$ python3 -q
>>> import numpy as np
>>> np.set_printoptions(suppress=True, linewidth=200)
>>> def tidy(a):
...     return np.round(a, 3) + 0
... 
>>> W0 = np.loadtxt("case14.csv", delimiter=",")
>>> W0
array([[ 1.,  0.,  1.,  1.,  0.,  2.,  3., -3., -3.,  3.],
       [-2., -3., -2., -2., -3., -1.,  0., -6., -6.,  0.],
       [ 1.,  0.,  1.,  1.,  0.,  2.,  3., -3., -3.,  3.],
       [ 0., -1.,  0.,  0., -1.,  1.,  2., -4., -4.,  2.],
       [ 2.,  1.,  2.,  2.,  1.,  3.,  4., -2., -2.,  4.],
       [ 0., -1.,  0.,  0., -1.,  1.,  2., -4., -4.,  2.],
       [ 2.,  1.,  2.,  2.,  1.,  3.,  4., -2., -2.,  4.]])
>>> # rank 2
>>> Uu, sig, VT = np.linalg.svd(W0)
>>> evecs = VT[:(sig > 1e-8).sum()]
>>> rng = np.random.default_rng(501919)
>>> x = W0[5] + -1 * W0[4] + rng.integers(2) * np.eye(10)[7]
>>> x
array([-2., -2., -2., -2., -2., -2., -2., -1., -2., -2.])
>>> np.allclose(evecs.T @ evecs @ x, x)
False
>>> tidy(np.linalg.norm(x - evecs.T @ evecs @ x))
np.float64(0.773)
>>> tidy(np.diag(evecs.T @ evecs))
array([0.106, 0.106, 0.106, 0.106, 0.106, 0.156, 0.254, 0.402, 0.402, 0.254])
>>> [round(float(x), 3) for x in np.linalg.svd(W0, compute_uv=False)[:3]]
[16.855, 10.812, 0.0]
>>> tidy(np.linalg.norm(W0, 2) / np.linalg.norm(W0))
np.float64(0.842)
>>> np.argsort(-np.linalg.norm(W0, axis=0).round(6), kind="stable")[:3]
array([7, 8, 6])
>>> x = np.array([2, -3, -5, -4, 0, -1, -4, 0, 0, 1])
>>> a = np.maximum(W0 @ x, 0)
>>> np.maximum(W0 @ (3 * x), 0)
array([ 0., 72.,  0.,  0.,  0.,  0.,  0.])
>>> tidy(np.tanh(W0 @ x))
array([-1.   ,  1.   , -1.   , -0.999, -1.   , -0.999, -1.   ])
>>> t3 = np.stack([W0, 3 * W0, W0[::-1]])
>>> np.linalg.matrix_rank(t3.reshape(3, -1))
np.int64(2)
>>> np.linalg.matrix_rank(t3)
array([2, 2, 2])
>>> tidy(np.linalg.norm(t3, axis=(1, 2)))
array([20.025, 60.075, 20.025])
>>> basis = np.sign(np.array([[0, -5, 5, -6], [6, -6, 8, 6], [-1, -4, 4, 7], [6, 6, 5, -1]]))
>>> out = (np.tril(basis, -1) + np.eye(4)) @ (np.triu(basis, 1) + np.eye(4))
>>> vals = np.array([-4, 6, 3, 7])
>>> mat = np.rint(out * vals @ np.linalg.inv(out)) + 0
>>> mat
array([[  6.,  43.,  35., -18.],
       [  0.,  38.,  28., -14.],
       [  0., -43., -29.,  18.],
       [  0.,  19.,  20.,  -3.]])
>>> idx = rng.permutation(4)
>>> idx
array([1, 2, 0, 3])
>>> out = mat[idx][:, idx]
>>> tidy(np.sort(np.abs(np.linalg.eigvals(out))))
array([3., 4., 6., 7.])
>>> np.allclose(out, mat)
False
>>> out
array([[ 38.,  28.,   0., -14.],
       [-43., -29.,   0.,  18.],
       [ 43.,  35.,   6., -18.],
       [ 19.,  20.,   0.,  -3.]])
>>> np.trace(out)
np.float64(12.0)
>>> vals, evecs = np.linalg.eig(out)
>>> tidy(np.sort(np.linalg.eigvals(out @ out)))
array([ 9., 16., 36., 49.])
>>> tidy(np.prod(vals))
np.float64(-504.0)
>>> Uu, sig, VT = np.linalg.svd(mat)
>>> tidy(sig)
array([97.752,  7.649,  5.293,  0.127])
>>> np.argmax(sig[:-1] / (sig[1:] + 1e-6)) + 1
np.int64(3)
>>> out = Uu[:, :3] @ np.diag(sig[:3]) @ VT[:3]
>>> tidy(np.abs(mat - out).max())
np.float64(0.059)
>>> tidy(np.linalg.norm(mat - out) / np.linalg.norm(mat))
np.float64(0.001)
>>> np.linalg.matrix_rank(mat, rtol=0.05)
np.int64(3)
>>> feats = np.load("layer14.npy")
>>> feats
array([[ 0,  0,  0],
       [-3, -4,  0],
       [ 0,  0,  0],
       [ 4, -4,  0]])
>>> Uu, sig, VT = np.linalg.svd(feats)
>>> evecs = VT[:(sig > 1e-8).sum()]
>>> x = feats[1] + 5 * feats[3] + rng.integers(2) * np.eye(3)[1]
>>> x
array([ 17., -23.,   0.])
>>> tidy(np.linalg.norm(x - evecs.T @ evecs @ x))
np.float64(0.0)
>>> np.linalg.matrix_rank(np.vstack([feats, x]))
np.int64(2)
>>> K = np.load("arr.npy")
>>> K
array([[2, 0, 0, 0, 0, 0, 0, 0, 0, 0],
       [0, 0, 0, 0, 0, 0, 0, 0, 0, 0],
       [0, 2, 0, 0, 0, 0, 0, 0, 0, 0],
       [0, 0, 0, 0, 0, 1, 0, 0, 0, 0],
       [0, 0, 0, 0, 0, 0, 0, 2, 0, 0],
       [0, 0, 0, 2, 0, 0, 0, 0, 0, 0],
       [0, 0, 0, 0, 0, 0, 0, 0, 0, 0],
       [0, 0, 0, 0, 0, 0, 0, 0, 0, 0],
       [0, 0, 0, 0, 0, 0, 0, 0, 0, 0],
       [0, 0, 0, 0, 0, 0, 0, 0, 1, 0]])
>>> np.linalg.matrix_rank(K, rtol=0.1)
np.int64(6)
>>> np.argsort(-np.linalg.norm(K, axis=0).round(6), kind="stable")[:3]
array([0, 1, 3])
>>> [round(float(x), 3) for x in np.linalg.svd(K, compute_uv=False)[:3]]
[2.0, 2.0, 2.0]
>>> tidy(np.linalg.norm(K, 2) / np.linalg.norm(K))
np.float64(0.471)
